$ python -q
>>> import numpy as np
>>> import numpy.linalg as la
>>> np.set_printoptions(precision=2, suppress=True, linewidth=160, sign=" ")
>>> feats = np.load("x.npy")
>>> feats
array([[ 0,  1, -3, -1],
       [-1,  0,  0,  0],
       [ 3,  0,  0,  0],
       [ 1,  0,  0,  0]])
>>> Uu, sv, VT = la.svd(feats)
>>> sv.round(2) + 0
array([ 3.32,  3.32,  0.  ,  0.  ])
>>> np.argmax(sv[:-1] / (sv[1:] + 1e-6)) + 1
np.int64(2)
>>> B = Uu[:, :2] @ np.diag(sv[:2]) @ VT[:2]
>>> round(la.norm(feats - B, 2), 2), np.round(sv[2], 2)
(np.float64(0.0), np.float64(0.0))
>>> la.matrix_rank(feats, rtol=0.05)
np.int64(2)
>>> x0 = np.array([-3, -4, -3, -2])
>>> np.round(la.svd(feats, compute_uv=False), 2) + 0
array([ 3.32,  3.32,  0.  ,  0.  ])
>>> x0 @ feats @ x0
np.int64(0)
>>> la.eigvals(feats).real
array([ 0.,  0.,  0.,  0.])
>>> O = la.solve(np.eye(4) - feats, np.eye(4) + feats)
>>> np.round(O @ O.T, 2) + 0
array([[ 1.,  0.,  0.,  0.],
       [ 0.,  1.,  0.,  0.],
       [ 0.,  0.,  1.,  0.],
       [ 0.,  0.,  0.,  1.]])
>>> round(la.norm(feats), 2)
np.float64(4.69)
>>> feats - feats[0]
array([[ 0,  0,  0,  0],
       [-1, -1,  3,  1],
       [ 3, -1,  3,  1],
       [ 1, -1,  3,  1]])
>>> la.matrix_rank(feats)
np.int64(2)
>>> feats.mean(axis=0)
array([ 0.75,  0.25, -0.75, -0.25])
>>> np.count_nonzero(feats)
np.int64(6)
>>> np.unravel_index(np.abs(feats).argmax(), feats.shape)
(np.int64(0), np.int64(2))
>>> np.diff(feats, axis=0)
array([[-1, -1,  3,  1],
       [ 4,  0,  0,  0],
       [-2,  0,  0,  0]])
>>> rank = la.matrix_rank(feats)
>>> rank
np.int64(2)
>>> null = la.svd(feats)[2][rank:].T
>>> np.allclose(feats @ null, 0)
True
>>> null @ null.T
array([[ 0.  ,  0.  ,  0.  ,  0.  ],
       [ 0.  ,  0.91,  0.27,  0.09],
       [ 0.  ,  0.27,  0.18, -0.27],
       [ 0.  ,  0.09, -0.27,  0.91]])
>>> np.round(feats @ null, 2) + 0
array([[ 0.,  0.],
       [ 0.,  0.],
       [ 0.,  0.],
       [ 0.,  0.]])
>>> np.round(np.trace(la.pinv(feats) @ feats), 2)
np.float64(2.0)
>>> np.allclose(feats[:-1].T @ la.lstsq(feats[:-1].T, feats[-1])[0], feats[-1])
True
>>> mat = np.load("data.npy")
>>> mat
array([[ 1,  0,  0,  0],
       [ 0,  3,  0,  0],
       [ 0,  0,  2,  0],
       [ 0,  0,  0,  0]])
>>> proj = np.triu(np.array([[1, -4, -5, 5], [-4, 1, 1, -3], [-5, 3, -3, -3], [2, -1, 3, 0]]), 1) + np.eye(4)
>>> B = proj @ mat @ la.inv(proj)
>>> np.trace(B), np.trace(mat)
(np.float64(6.0), np.int64(6))
>>> la.matrix_rank(B)
np.int64(3)
>>> np.poly(B)
array([ 1., -6., 11., -6.,  0.])
>>> evals, V = la.eigh(mat)
>>> x0 = np.array([-3, 2, 2, 0])
>>> (np.sign(V[:, -1].round(6)) == np.sign(V[0, -1].round(6))).astype(int)
array([ 1,  0,  1,  1])
>>> x0 @ mat @ x0
np.int64(29)
>>> mat[:, 0] @ mat[:, 1]
np.int64(0)
>>> la.svd(mat, compute_uv=False)
array([ 3.,  2.,  1.,  0.])
>>> B = mat[0, 0] * mat[1:] - np.outer(mat[1:, 0], mat[0])
>>> B
array([[ 0,  3,  0,  0],
       [ 0,  0,  2,  0],
       [ 0,  0,  0,  0]])
>>> la.matrix_rank(B), la.matrix_rank(mat)
(np.int64(2), np.int64(3))
>>> mat[:, 0] / mat[0, 0]
array([ 1.,  0.,  0.,  0.])
>>> np.flatnonzero(~B.round(6).any(axis=1))
array([ 2])
>>> rank = la.matrix_rank(mat)
>>> rank
np.int64(3)
>>> null = la.svd(mat)[2][rank:].T
>>> null[:, 0] / null[np.abs(null[:, 0]).round(6).argmax(), 0]
array([ 0.,  0.,  0.,  1.])
>>> null @ null.T
array([[ 0.,  0.,  0.,  0.],
       [ 0.,  0.,  0.,  0.],
       [ 0.,  0.,  0.,  0.],
       [ 0.,  0.,  0.,  1.]])
>>> W0 = np.loadtxt("a.csv", delimiter=",")
>>> W0
array([[-1.11,  4.58, -1.68],
       [-3.16, -3.71,  1.12],
       [-3.05,  3.67, -1.48],
       [ 1.19,  4.6 , -1.55],
       [-1.65,  4.42, -1.66],
       [-1.83, -4.42,  1.45],
       [ 0.46,  4.7 , -1.63],
       [ 4.8 , -1.22,  0.71],
       [-4.98, -0.46, -0.13],
       [ 1.73, -4.39,  1.65],
       [ 0.61,  4.69, -1.62],
       [ 3.52,  3.41, -1.  ],
       [ 4.7 , -1.5 ,  0.81],
       [ 4.17,  2.67, -0.7 ],
       [-1.28,  4.53, -1.68],
       [-4.02,  2.72, -1.2 ],
       [ 3.53,  3.4 , -0.99],
       [-2.55, -4.1 ,  1.3 ],
       [ 2.3 ,  4.23, -1.36],
       [ 3.38,  3.53, -1.05],
       [ 2.04, -4.26,  1.63],
       [-4.47, -2.17,  0.5 ],
       [-4.77, -1.47,  0.24],
       [-4.12, -2.74,  0.72],
       [ 0.55, -4.68,  1.68],
       [ 3.55,  3.38, -0.98],
       [-4.89,  0.86, -0.59],
       [-3.85, -3.08,  0.86],
       [-1.25, -4.59,  1.55],
       [-4.99, -0.34, -0.17]])
>>> Ac = W0 - W0.mean(axis=0)
>>> V = la.svd(Ac)[2][:2]
>>> B = Ac - Ac @ V.T @ V
>>> np.diag(V.T @ V)
array([ 1.  ,  0.89,  0.11])
>>> la.norm(B, axis=1).round(6).argmax()
np.int64(0)
>>> np.round(np.cov(Ac @ V.T, rowvar=False), 2) + 0
array([[ 16.16,   0.  ],
       [  0.  ,   9.22]])
>>> (Ac @ V.T).std(axis=0)
array([ 3.95,  2.99])
>>> W0 @ W0
Traceback (most recent call last):
  File "<python-input-64>", line 1, in <module>
    W0 @ W0
    ~~~^~~~
ValueError: matmul: Input operand 1 has a mismatch in its core dimension 0, with gufunc signature (n?,k),(k,m?)->(n?,m?) (size 30 is different from 3)
>>> gram = W0.T @ W0
>>> np.allclose(gram, gram.T)
True
>>> np.round(la.svd(W0, compute_uv=False) ** 2, 2) + 0
array([ 469.21,  280.79,    0.  ])
>>> gram
array([[ 326.76,   82.78,   -9.99],
       [  82.78,  378.41, -128.69],
       [  -9.99, -128.69,   44.83]])
>>> np.diag(gram)
array([ 326.76,  378.41,   44.83])
>>> np.abs(np.diag(la.qr(gram)[1])) > 1e-9
array([ True,  True, False])
>>> la.lstsq(gram[:-1].T, gram[-1])[2]
np.int32(2)
>>> np.allclose(gram[:-1].T @ la.lstsq(gram[:-1].T, gram[-1])[0], gram[-1])
True
>>> data = np.load("m.npy")
>>> data
array([[ 0.2, -0.2,  1.4],
       [-0.1, -2.5,  1.6],
       [-0.3,  0.1, -0.6],
       [ 0.8,  3.7, -1.2],
       [-0.6,  0.1, -0.4],
       [-1. ,  0.8,  0.5],
       [-1.6,  0.4, -0.4],
       [ 1.1,  0.1,  1. ],
       [ 0.4, -1.3,  2.2],
       [ 1. ,  0.3, -0.6],
       [-1.4,  0.8,  0.9],
       [ 0.8, -0.4, -1.8],
       [-1. , -0.4, -0.9],
       [ 1.4, -0.5,  0.3],
       [-0.9, -0.1,  0.7],
       [ 0.9, -0.4, -1.1],
       [ 1. , -0.1,  0.2],
       [-0.3, -0.2,  0.5],
       [ 0.3, -3.3,  1.2],
       [ 0.9,  1.1,  1.3],
       [-0.9, -1.2, -0.1]])
>>> O, V = la.qr(data[:, :2])[0], la.qr(data[:, 2:])[0]
>>> sv = la.svd(O.T @ V, compute_uv=False)
>>> (sv > 0.9).sum()
np.int64(0)
>>> sv
array([ 0.41])
>>> round(la.norm(O @ O.T - V @ V.T, 2), 2)
np.float64(1.0)
>>> x0 = np.array([4, 3, 4])
>>> h1 = np.maximum(data @ x0, 0)
>>> np.tanh(data @ x0)
array([ 1.  , -0.91, -1.  ,  1.  , -1.  ,  0.38, -1.  ,  1.  ,  1.  ,  0.99,  0.38, -1.  , -1.  ,  1.  , -0.8 , -0.96,  1.  ,  0.2 , -1.  ,  1.  , -1.  ])
>>> np.maximum(data @ (3 * x0), 0)
array([ 17.4,   0. ,   0. ,  28.5,   0. ,   1.2,   0. ,  26.1,  19.5,   7.5,   1.2,   0. ,   0. ,  15.9,   0. ,   0. ,  13.5,   0.6,   0. ,  36.3,   0. ])
>>> np.maximum(data @ x0, 0) - np.maximum(-data @ x0, 0)
array([ 5.8, -1.5, -3.3,  9.5, -3.7,  0.4, -6.8,  8.7,  6.5,  2.5,  0.4, -5.2, -8.8,  5.3, -1.1, -2. ,  4.5,  0.2, -3.9, 12.1, -7.6])
>>> data.T @ h1
array([ 45.22,  37.97,  37.1 ])
>>> f = np.array([-8, -7])
>>> np.correlate(mat[2], mat[1], "full")
array([ 0,  0,  0,  0,  6,  0,  0])
>>> data[7] @ data[19]
np.float64(2.4)
>>> round(float(la.norm(data) ** 2 / la.norm(data, 2) ** 2), 2)
1.75
>>> la.norm(data, axis=0)
array([ 4.13,  6.13,  4.81])
>>> round(float(la.norm(data, "nuc")), 2)
14.83
>>> round(float(la.norm(data[7] - data[19])), 2)
1.06
>>> E = np.load("w.npy")
>>> E
array([[ 1,  1, -1, -1,  1,  1, -1, -1],
       [ 1,  1,  1,  1,  1,  1,  1,  1],
       [ 1,  1,  1,  1, -1, -1, -1, -1],
       [ 1, -1, -1,  1,  1, -1, -1,  1],
       [ 1, -1,  1, -1, -1,  1, -1,  1]])
>>> x0 = np.array([2, 3, 1, 1, 2, 0, 0, 3])
>>> (E * x0).sum(axis=1)
array([  2,  12,   2,   4,   0])
>>> E * x0
array([[ 2,  3, -1, -1,  2,  0,  0, -3],
       [ 2,  3,  1,  1,  2,  0,  0,  3],
       [ 2,  3,  1,  1, -2,  0,  0, -3],
       [ 2, -3, -1,  1,  2,  0,  0,  3],
       [ 2, -3,  1, -1, -2,  0,  0,  3]])
>>> E @ (2 * x0)
array([  4,  24,   4,   8,   0])
>>> E @ np.ones(8)
array([ 0.,  8.,  0.,  0.,  0.])
>>> (E @ x0).argmax()
np.int64(1)
>>> K = np.load("mat.npy")
>>> K
array([[ 2.16,  4.33,  2.16,  6.46],
       [ 1.11,  2.25,  1.11,  3.35],
       [-1.85, -3.69, -1.89, -5.57],
       [ 0.2 ,  0.41,  0.19,  0.59],
       [-0.4 , -0.81, -0.41, -1.25],
       [-0.19, -0.37, -0.16, -0.57],
       [-1.15, -2.3 , -1.14, -3.48],
       [-0.49, -1.  , -0.49, -1.49],
       [-1.99, -3.93, -1.96, -5.88],
       [-0.96, -1.91, -0.98, -2.85],
       [ 1.05,  2.16,  1.07,  3.21],
       [-0.61, -1.23, -0.58, -1.8 ],
       [ 2.47,  4.89,  2.46,  7.39],
       [ 2.35,  4.67,  2.34,  7.02],
       [-1.08, -2.18, -1.11, -3.28],
       [ 0.58,  1.15,  0.61,  1.73],
       [ 0.85,  1.71,  0.86,  2.56],
       [-0.49, -1.  , -0.51, -1.49],
       [ 0.43,  0.84,  0.42,  1.25],
       [ 0.99,  1.9 ,  0.91,  2.83],
       [ 1.05,  2.05,  1.06,  3.11],
       [-1.34, -2.71, -1.34, -4.04],
       [ 0.36,  0.67,  0.35,  1.04],
       [-0.02, -0.05, -0.03, -0.08],
       [ 0.22,  0.48,  0.25,  0.75],
       [ 0.35,  0.76,  0.39,  1.16],
       [ 0.56,  1.12,  0.57,  1.74],
       [-1.47, -2.94, -1.5 , -4.36],
       [ 0.06,  0.13,  0.05,  0.19],
       [-1.68, -3.4 , -1.73, -5.1 ],
       [-0.03, -0.07, -0.03, -0.05]])
>>> Uu, sv, VT = la.svd(K, full_matrices=False)
>>> np.round(Uu.T @ Uu, 2) + 0
array([[ 1.,  0.,  0.,  0.],
       [ 0.,  1.,  0.,  0.],
       [ 0.,  0.,  1.,  0.],
       [ 0.,  0.,  0.,  1.]])
>>> (sv > 1e-8).sum()
np.int64(4)
>>> np.round(sv / sv[0], 2) + 0
array([ 1.,  0.,  0.,  0.])
>>> np.allclose(Uu * sv @ VT, K)
True
>>> sv
array([ 24.84,   0.11,   0.09,   0.08])
>>> gram = K.T @ K
>>> (K @ K.T).shape
(31, 31)
>>> la.svd(K, compute_uv=False) ** 2
array([ 616.81,    0.01,    0.01,    0.01])
>>> round(np.trace(gram), 2), np.round((K ** 2).sum(), 2)
(np.float64(616.84), np.float64(616.84))
>>> np.diag(gram)
array([  41.23,  164.27,   41.49,  369.85])
>>> proj = K @ la.solve(K.T @ K, K.T)
>>> round(np.trace(proj), 2)
np.float64(4.0)
>>> A = np.arange(16).reshape(4, 4) + 3
>>> A
array([[  3,   4,   5,   6],
       [  7,   8,   9,  10],
       [ 11,  12,  13,  14],
       [ 15,  16,  17,  18]])
>>> Uu, sv, VT = la.svd(feats)
>>> V = VT[:(sv > 1e-8).sum()]
>>> rng = np.random.default_rng(96683)
>>> x0 = feats[0] + 2 * feats[2] + rng.integers(2) * np.eye(4)[2]
>>> x0
array([ 6.,  1., -3., -1.])
>>> np.diag(V.T @ V)
array([ 1.  ,  0.09,  0.82,  0.09])
>>> np.round(la.norm(x0 - V.T @ V @ x0), 2)
np.float64(0.0)
>>> np.allclose(V.T @ V @ x0, x0)
True
>>> rank = la.matrix_rank(A)
>>> rank
np.int64(2)
>>> null = la.svd(A)[2][rank:].T
>>> np.round(A @ null, 2) + 0
array([[ 0.,  0.],
       [ 0.,  0.],
       [ 0.,  0.],
       [ 0.,  0.]])
>>> [int(la.matrix_rank(A[:i])) for i in range(1, len(A) + 1)]
[1, 2, 2, 2]
>>> [int(la.matrix_rank(np.delete(A, i, axis=0))) for i in range(4)]
[2, 2, 2, 2]
>>> null.shape
(4, 2)
>>> x0 = np.array([2, 2, 1, 1])
>>> A @ x0
array([ 25,  49,  73,  97])
>>> (A @ x0).argmax()
np.int64(3)
>>> (A * x0).sum(axis=1)
array([ 25,  49,  73,  97])
>>> A * x0
array([[  6,   8,   5,   6],
       [ 14,  16,   9,  10],
       [ 22,  24,  13,  14],
       [ 30,  32,  17,  18]])
>>> def softmax(z):
...     e = np.exp(z - z.max(axis=-1, keepdims=True))
...     return e / e.sum(axis=-1, keepdims=True)
... 
>>> np.round(softmax(10 * feats[1]), 2) + 0
array([ 0.  ,  0.33,  0.33,  0.33])
>>> softmax(feats[1])
array([ 0.11,  0.3 ,  0.3 ,  0.3 ])
>>> att = feats @ feats.T / np.sqrt(4)
>>> softmax(att)[1] @ feats
array([-0.11,  0.29, -0.86, -0.29])
>>> softmax(att).round(6).argmax(axis=1)
array([ 0,  1,  2,  2])
>>> F = np.load("sample0.npy")
>>> F
array([[-0.5 , -0.47,  2.14],
       [-1.01,  1.67,  0.6 ],
       [-1.63, -0.28, -1.92]])
>>> labels = rng.permutation(3)
>>> labels
array([ 0,  1,  2])
>>> B = F[labels][:, labels]
>>> np.sort(np.abs(la.eigvals(B)))
array([ 1.87,  2.23,  2.23])
>>> np.trace(B)
np.float64(-0.75)
>>> B
array([[-0.5 , -0.47,  2.14],
       [-1.01,  1.67,  0.6 ],
       [-1.63, -0.28, -1.92]])
